% ipython --no-banner

In [1]: import numpy as np

In [2]: import numpy.linalg as la

In [3]: np.set_printoptions(precision=3, suppress=True, linewidth=140, legacy="1.25")

In [4]: rd = lambda a: np.round(a, 3) + 0

In [5]: arr = np.load("mat.npy")

In [6]: arr
Out[6]: 
array([[-3, -3, -3],
       [-3, -6, -6],
       [-3, -6, -9]])

In [7]: x = np.array([0, 0, 0])

In [8]: arr @ x
Out[8]: array([0, 0, 0])

In [9]: arr @ np.ones(3)
Out[9]: array([ -9., -15., -18.])

In [10]: arr * x
Out[10]: 
array([[0, 0, 0],
       [0, 0, 0],
       [0, 0, 0]])

In [11]: np.einsum("ij,j->i", arr, x)
Out[11]: array([0, 0, 0])

In [12]: arr @ np.eye(3)[0]
Out[12]: array([-3., -3., -3.])

In [13]: la.norm(arr @ x) <= la.norm(arr, 2) * la.norm(x) + 1e-9
Out[13]: True

In [14]: hat = np.triu(np.array([[0, 0, 1], [2, 1, 2], [2, 2, 2]]), 1) + np.eye(3)

In [15]: Y = hat @ arr @ la.inv(hat)

In [16]: hat @ arr - arr @ hat
Out[16]: 
array([[ -3.,  -6.,   0.],
       [ -6., -12.,  -3.],
       [  0.,   0.,  15.]])

In [17]: Y
Out[17]: 
array([[ -6.,  -9.,  12.],
       [ -9., -18.,  21.],
       [ -3.,  -6.,   6.]])

In [18]: np.trace(Y), np.trace(arr)
Out[18]: (-18.0, -18)

In [19]: np.argsort(-la.norm(Y, axis=0).round(6), kind="stable")[:3]
Out[19]: array([2, 1, 0])

In [20]: la.cond(Y) > 100
Out[20]: False

In [21]: evals, vecs = la.eigh(arr)

In [22]: x = np.array([-1, 0, -3])

In [23]: rd(vecs * np.abs(evals) @ vecs.T)
Out[23]: 
array([[3., 3., 3.],
       [3., 6., 6.],
       [3., 6., 9.]])

In [24]: vecs * np.maximum(evals, 0) @ vecs.T
Out[24]: 
array([[0., 0., 0.],
       [0., 0., 0.],
       [0., 0., 0.]])

In [25]: x @ arr @ x / (x @ x), rd(evals[0]), rd(evals[-1])
Out[25]: (-10.2, -15.147, -0.924)

In [26]: np.abs(arr).sum(axis=1).max(), rd(np.abs(evals).max())
Out[26]: (18, 15.147)

In [27]: rng = np.random.default_rng(106)

In [28]: Y = arr + rng.integers(-2, 3, (3, 1)) @ rng.integers(-2, 3, (1, 3))

In [29]: Y
Out[29]: 
array([[ -3,  -3,  -3],
       [ -7,  -8, -10],
       [ -3,  -6,  -9]])

In [30]: Y - arr
Out[30]: 
array([[ 0,  0,  0],
       [-4, -2, -4],
       [ 0,  0,  0]])

In [31]: np.abs(Y - arr).sum(axis=1)
Out[31]: array([ 0, 10,  0])

In [32]: rd(la.svd(Y - arr, compute_uv=False))
Out[32]: array([6., 0., 0.])

In [33]: A = np.load("block13.npy")

In [34]: A
Out[34]: 
array([[5., 1., 1., 1.],
       [1., 5., 1., 1.],
       [1., 1., 5., 1.],
       [1., 1., 1., 5.]])

In [35]: rd(np.abs(la.eigvals(A)).max())
Out[35]: 8.0

In [36]: np.allclose(A @ A.T, A.T @ A)
Out[36]: True

In [37]: rd(la.det(A))
Out[37]: 512.0

In [38]: np.trace(A)
Out[38]: 20.0

In [39]: W0 = np.load("dump.npy")

In [40]: W0
Out[40]: 
array([[-1.942,  1.843, -3.399],
       [-1.126, -0.485,  2.645],
       [ 3.535, -2.422, -6.181],
       [-0.376, -0.318, -3.375],
       [-0.433,  0.112, -1.187],
       [-2.071,  1.85 ,  3.146],
       [-0.879, -1.599,  1.293],
       [-0.177,  0.09 ,  1.105],
       [ 1.162,  1.387, -4.548],
       [-0.3  ,  0.03 ,  1.258],
       [ 0.924, -2.663,  0.81 ],
       [ 0.313, -0.256, -3.572],
       [ 1.442, -2.126, -2.886],
       [-1.563, -1.958,  2.06 ]])

In [41]: Y = np.c_[W0[:, :1] @ np.array([[-2]]), np.array([-1, 2, 2, 0, -2, 0, 1, 1, 0, 0, 0, -2, -1, -2])]

In [42]: Y
Out[42]: 
array([[ 3.884, -1.   ],
       [ 2.252,  2.   ],
       [-7.07 ,  2.   ],
       [ 0.752,  0.   ],
       [ 0.866, -2.   ],
       [ 4.142,  0.   ],
       [ 1.758,  1.   ],
       [ 0.354,  1.   ],
       [-2.324,  0.   ],
       [ 0.6  ,  0.   ],
       [-1.848,  0.   ],
       [-0.626, -2.   ],
       [-2.884, -1.   ],
       [ 3.126, -2.   ]])

In [43]: rd(la.norm(la.qr(W0)[0].T @ Y, axis=0) ** 2 / ((Y ** 2).sum(axis=0) + 1e-12))
Out[43]: array([1.  , 0.24])

In [44]: la.matrix_rank(Y)
Out[44]: 2

In [45]: rd(la.norm(Y - W0 @ la.lstsq(W0, Y)[0], axis=0))
Out[45]: array([0.   , 4.271])

In [46]: x = np.array([1, -1, -5])

In [47]: target = W0 @ x

In [48]: rd(la.solve(W0.T @ W0, W0.T @ target))
Out[48]: array([ 1., -1., -5.])

In [49]: target = target + 0.05 * rng.normal(size=14)

In [50]: rd(target)
Out[50]: array([ 13.35 , -13.841,  36.854,  16.865,   5.314, -19.595,  -5.759,  -5.801,  22.462,  -6.701,  -0.486,  18.464,  18.013,  -9.862])

In [51]: c, *_ = la.lstsq(W0, target)

In [52]: rd(la.norm(target - W0 @ c))
Out[52]: 0.161

In [53]: c.round()
Out[53]: array([ 1., -1., -5.])

In [54]: rd(c)
Out[54]: array([ 0.965, -1.006, -5.012])

In [55]: Ac = (W0 - W0.mean(axis=0)) / W0.std(axis=0)

In [56]: rd(Ac.std(axis=0))
Out[56]: array([1., 1., 1.])

In [57]: c = la.lstsq(np.delete(Ac, 1, axis=1), Ac[:, 1])[0]

In [58]: np.abs(c).argmax()
Out[58]: 0

In [59]: rd(c)
Out[59]: array([-0.904, -0.581])

In [60]: lab = W0[:, 1] > np.median(W0[:, 1])

In [61]: u = W0[lab].mean(axis=0) - W0[~lab].mean(axis=0)

In [62]: rd((((W0 - W0.mean(axis=0)) @ u > 0) == lab).mean())
Out[62]: 0.929

In [63]: M = np.load("w.npy")

In [64]: M
Out[64]: 
array([[1, 0],
       [3, 1]])

In [65]: rd(np.abs(la.eigvals(M)).max())
Out[65]: 1.0

In [66]: (M + M.T) / 2
Out[66]: 
array([[1. , 1.5],
       [1.5, 1. ]])

In [67]: np.trace(M)
Out[67]: 2

In [68]: rd(la.det(M))
Out[68]: 1.0

In [69]: np.allclose(M, M.T)
Out[69]: False

In [70]: np.allclose(M @ M.T, M.T @ M)
Out[70]: False

In [71]: Uu, sigma, Vh = la.svd(M)

In [72]: rd(sigma)
Out[72]: array([3.303, 0.303])

In [73]: Y = Uu[:, :1] @ np.diag(sigma[:1]) @ Vh[:1]

In [74]: rd(np.abs(M - Y).max())
Out[74]: 0.277

In [75]: la.matrix_rank(Y)
Out[75]: 1

In [76]: la.matrix_rank(M, rtol=0.05)
Out[76]: 2

In [77]: rd(la.norm(M - Y, 2)), rd(sigma[1])
Out[77]: (0.303, 0.303)
